% python3 -q
>>> import numpy as np
>>> import numpy.linalg as la
>>> np.set_printoptions(precision=3, suppress=True, linewidth=200)
>>> E = np.load("x.npy")
>>> E
array([[ 1, -6,  6, -7, -7],
       [ 0,  0,  7,  5,  1],
       [ 0,  0, -7,  2,  4],
       [ 0,  0,  0,  5,  7],
       [ 0,  0,  0,  0,  8]])
>>> E @ E
array([[  1,  -6, -78, -60, -94],
       [  0,   0, -49,  39,  71],
       [  0,   0,  49,  -4,  18],
       [  0,   0,   0,  25,  91],
       [  0,   0,   0,   0,  64]])
>>> np.sort(la.eigvals(E))
array([-7.,  0.,  1.,  5.,  8.])
>>> [int(la.matrix_rank(la.matrix_power(E, p))) for p in range(1, 6)]
[4, 4, 4, 4, 4]
>>> la.matrix_rank(E - E[0, 0] * np.eye(5))
np.int64(4)
>>> rng = np.random.default_rng(28005)
>>> B = E + rng.integers(-2, 3, (5, 4)) @ rng.integers(-2, 3, (4, 5))
>>> B
array([[ -2,   0,   3,   1,   3],
       [ -2,   5,   5,   9,   7],
       [ -6,   0, -13,   4,   4],
       [  7,   0,   7,   6,   9],
       [  2,   7,   2,   6,  18]])
>>> np.round(la.svd(B - E, compute_uv=False), 3) + 0
array([21.639, 14.206,  2.2  ,  0.322,  0.   ])
>>> B - E
array([[-3,  6, -3,  8, 10],
       [-2,  5, -2,  4,  6],
       [-6,  0, -6,  2,  0],
       [ 7,  0,  7,  1,  2],
       [ 2,  7,  2,  6, 10]])
>>> C = np.array([[-2, 2, -2, 2, 2, -2, -1, 2, 2, 2, 0],
...     [0, -2, -2, 0, 1, 2, 1, -2, -2, 0, 2],
...     [1, 2, 0, 0, -1, -2, 0, -1, 1, -1, -2],
...     [0, 2, -1, -2, 0, 0, 1, -2, -1, -1, 2],
...     [-1, -2, -2, -2, 2, 2, 1, -2, 0, 2, 2],
...     [-2, 0, 1, -2, -2, -2, 1, -2, 0, -1, -2],
...     [0, 2, 1, 0, 0, -1, 0, 1, -2, 0, -2],
...     [1, -1, 2, 1, 2, 2, 1, -2, -2, 1, 0],
...     [1, 0, -1, -1, 0, -2, 2, 2, -1, 0, -2],
...     [0, -1, -1, 1, 2, 2, 0, 0, 0, 0, 2],
...     [2, 0, 2, 1, 1, 2, -1, 1, -2, 1, 1]])
>>> M = (rng.random((10, 11)) < 0.25) @ C
>>> M
array([[-1,  0, -3, -4,  2,  2,  2, -4, -1,  1,  4],
       [ 1, -2,  0, -1,  3,  4,  0, -1, -2,  3,  3],
       [-3, -4, -3, -4,  1,  2,  3, -6, -2,  1,  2],
       [-3, -2, -1, -4,  0,  0,  2, -4,  0,  1,  0],
       [ 0,  0, -2, -2,  1,  0,  1, -3,  1,  1,  0],
       [-1,  3, -6,  1,  4,  0,  1, -3,  0,  0,  4],
       [-1, -3, -3, -1,  4,  4,  1, -2,  0,  2,  4],
       [-1, -2,  2,  0,  2,  2,  2, -4, -2,  0,  0],
       [ 0, -2, -2,  0,  1,  2,  1, -2, -2,  0,  2],
       [ 0, -2, -2,  0,  1,  2,  1, -2, -2,  0,  2]])
>>> def softmax(z):
...     e = np.exp(z - z.max(axis=-1, keepdims=True))
...     return e / e.sum(axis=-1, keepdims=True)
... 
>>> softmax(M[7] + -2)
array([0.011, 0.004, 0.222, 0.03 , 0.222, 0.222, 0.222, 0.001, 0.004, 0.03 , 0.03 ])
>>> softmax(M[7])
array([0.011, 0.004, 0.222, 0.03 , 0.222, 0.222, 0.222, 0.001, 0.004, 0.03 , 0.03 ])
>>> S = M @ M.T / np.sqrt(11)
>>> softmax(S)[7] @ M
array([-2.523, -3.524, -1.849, -3.068,  1.242,  2.007,  2.754, -5.51 , -1.988,  0.778,  1.552])
>>> softmax(S).round(6).argmax(axis=1)
array([2, 1, 2, 2, 2, 5, 6, 2, 2, 2])
